>>> import numpy as np
>>> import numpy.linalg as la
>>> np.set_printoptions(suppress=True, linewidth=140)
>>> M = np.loadtxt("case7.csv", delimiter=",")
>>> M
array([[  0.8,   1.9,  -5.5,  -0.3,   0.7,  -2.1,   0. ,   0.1,  -0.6,  -2.3,  -0.4,   0.4,   0.6],
       [  0.8,  -0.7,  -2. ,   1. ,   3.2,  -1.3,   1.3,   0.4,   1.3,  -0.7,   1.9,   0.4,  -1.1],
       [  0.4,   0.8,  -2. ,  -0.1,  -1.2,  -0.7,   0.1,  -2. ,  -1.1,   0.7,   1.8,  -0.3,  -0.8],
       [  0.4,   0.5,   5. ,   0.5,   0.1,  -0.8,   1.8,   0.6,  -0.6,   0. ,  -0.4,   0.9,   0.1],
       [  3.2,  -0.4,   1.5,   1. ,  -0.8,  -0.4,  -2.3,  -0.3,   0.3,   0.7,  -1.6,   0.1,   1.4],
       [ -0.6,   1.7, -12. ,  -0.1,  -0.2,   0.7,  -0.6,  -1.1,  -0.4,   0.1,   0.1,   3.6,  -0.4],
       [  0.7,   0.5,  15. ,   1.8,  -0.7,  -1.3,   0.4,  -1.3,   0.2,  -0.9,   0.9,   0.3,   0.6],
       [  2.1,   1.7,   0.5,   0.1,  -0.8,  -0.1,  -0.8,  -0.5,   0.6,  -0.3,   0.4,   1.3,   1.1],
       [  1. ,   0.6,  -2.5,  -2.7,  -0.1,  -0.2,  -1.3,  -2.7,   0.2,   0.7,   0.2,   1.1,   1. ],
       [ -0.6,  -0.1,  -1.5,  -1.5,   1.2,  -0.2,  -0.5,  -0.4,   0.8,  -2.8,   2.2,  -0.9,  -1. ],
       [  1.9,  -0.2,  -4. ,   0.2,   1. ,   0.6,  -1.2,   0.3,  -0.5,  -0.6,  -0.6,  -1.4,  -1.6],
       [ -0.8,   1.5,  -7. ,  -0.6,  -0.1,   0.2,   0.5,   1.2,  -0.2,   0.4,  -0.1,   1. ,  -0.6]])
>>> Y = np.array([[4, 1, 4],
...     [3, 2, 5],
...     [6, 8, 5],
...     [0, 2, 3],
...     [8, 0, 3],
...     [2, 2, 4],
...     [0, 4, 0],
...     [0, 9, 1],
...     [4, 4, 4],
...     [9, 6, 2],
...     [2, 8, 2],
...     [4, 5, 9],
...     [1, 8, 1]])
>>> np.round(np.einsum("ij->j", M), 2) + 0
array([  9.3,   7.8, -14.5,  -0.7,   2.3,  -5.6,  -2.6,  -5.7,   0. ,  -5. ,   4.4,   6.5,  -0.7])
>>> la.matrix_rank(np.vstack([M, Y.T]))
np.int64(13)
>>> np.round(np.einsum("ij,ij->i", M, M), 2)
array([ 45.83,  27.07,  16.42,  31.25,  24.94, 162.66, 235.12,  12.61,  26.71,  21.89,  28.07,  55.56])
>>> r0 = np.array([1, 6])
>>> np.round(np.cross(M[5, :3], M[11, :3]), 2)
array([6.1 , 5.4 , 0.46])
>>> left, sig = la.svd(M)
Traceback (most recent call last):
  File "<python-input-11>", line 1, in <module>
    left, sig = la.svd(M)
    ^^^^^^^^^
ValueError: too many values to unpack (expected 2)
>>> left, sig, Vh = la.svd(M, full_matrices=False)
>>> np.round(sig / sig[0], 2)
array([1.  , 0.3 , 0.25, 0.23, 0.21, 0.15, 0.14, 0.11, 0.08, 0.08, 0.03, 0.02])
>>> np.round(np.abs(Vh[0]), 2) + 0
array([0.03, 0.06, 0.99, 0.09, 0.04, 0.04, 0.04, 0.01, 0.02, 0.  , 0.  , 0.08, 0.05])
>>> np.round(left.T @ M @ Vh.T, 2) + 0
array([[22.85,  0.  ,  0.  ,  0.  ,  0.  ,  0.  ,  0.  ,  0.  ,  0.  ,  0.  ,  0.  ,  0.  ],
       [ 0.  ,  6.81,  0.  ,  0.  ,  0.  ,  0.  ,  0.  ,  0.  ,  0.  ,  0.  ,  0.  ,  0.  ],
       [ 0.  ,  0.  ,  5.78,  0.  ,  0.  ,  0.  ,  0.  ,  0.  ,  0.  ,  0.  ,  0.  ,  0.  ],
       [ 0.  ,  0.  ,  0.  ,  5.28,  0.  ,  0.  ,  0.  ,  0.  ,  0.  ,  0.  ,  0.  ,  0.  ],
       [ 0.  ,  0.  ,  0.  ,  0.  ,  4.73,  0.  ,  0.  ,  0.  ,  0.  ,  0.  ,  0.  ,  0.  ],
       [ 0.  ,  0.  ,  0.  ,  0.  ,  0.  ,  3.52,  0.  ,  0.  ,  0.  ,  0.  ,  0.  ,  0.  ],
       [ 0.  ,  0.  ,  0.  ,  0.  ,  0.  ,  0.  ,  3.15,  0.  ,  0.  ,  0.  ,  0.  ,  0.  ],
       [ 0.  ,  0.  ,  0.  ,  0.  ,  0.  ,  0.  ,  0.  ,  2.57,  0.  ,  0.  ,  0.  ,  0.  ],
       [ 0.  ,  0.  ,  0.  ,  0.  ,  0.  ,  0.  ,  0.  ,  0.  ,  1.83,  0.  ,  0.  ,  0.  ],
       [ 0.  ,  0.  ,  0.  ,  0.  ,  0.  ,  0.  ,  0.  ,  0.  ,  0.  ,  1.73,  0.  ,  0.  ],
       [ 0.  ,  0.  ,  0.  ,  0.  ,  0.  ,  0.  ,  0.  ,  0.  ,  0.  ,  0.  ,  0.7 ,  0.  ],
       [ 0.  ,  0.  ,  0.  ,  0.  ,  0.  ,  0.  ,  0.  ,  0.  ,  0.  ,  0.  ,  0.  ,  0.55]])
>>> np.allclose(left * sig @ Vh, M)
True
>>> np.round(np.cumsum(sig ** 2) / np.sum(sig ** 2), 2)
array([0.76, 0.83, 0.87, 0.92, 0.95, 0.97, 0.98, 0.99, 0.99, 1.  , 1.  , 1.  ])
>>> np.round(left.T @ left, 2) + 0
array([[1., 0., 0., 0., 0., 0., 0., 0., 0., 0., 0., 0.],
       [0., 1., 0., 0., 0., 0., 0., 0., 0., 0., 0., 0.],
       [0., 0., 1., 0., 0., 0., 0., 0., 0., 0., 0., 0.],
       [0., 0., 0., 1., 0., 0., 0., 0., 0., 0., 0., 0.],
       [0., 0., 0., 0., 1., 0., 0., 0., 0., 0., 0., 0.],
       [0., 0., 0., 0., 0., 1., 0., 0., 0., 0., 0., 0.],
       [0., 0., 0., 0., 0., 0., 1., 0., 0., 0., 0., 0.],
       [0., 0., 0., 0., 0., 0., 0., 1., 0., 0., 0., 0.],
       [0., 0., 0., 0., 0., 0., 0., 0., 1., 0., 0., 0.],
       [0., 0., 0., 0., 0., 0., 0., 0., 0., 1., 0., 0.],
       [0., 0., 0., 0., 0., 0., 0., 0., 0., 0., 1., 0.],
       [0., 0., 0., 0., 0., 0., 0., 0., 0., 0., 0., 1.]])
>>> left.shape, sig.shape, Vh.shape
((12, 12), (12,), (12, 13))
>>> th = np.radians(72)
>>> Rm = np.eye(13)
>>> Rm[3, 3] = Rm[6, 6] = np.cos(th)
>>> Rm[3, 6], Rm[6, 3] = -np.sin(th), np.sin(th)
>>> Y = M @ Rm.T
>>> np.allclose(la.norm(M, axis=1), la.norm(Y, axis=1))
True
>>> np.round(np.abs(Y - M).max(axis=0), 2)
array([0.  , 0.  , 0.  , 3.1 , 0.  , 0.  , 2.54, 0.  , 0.  , 0.  , 0.  , 0.  , 0.  ])
>>> round(float(la.det(Rm)), 2), round(float(np.trace(Rm)), 2)
(1.0, 11.62)
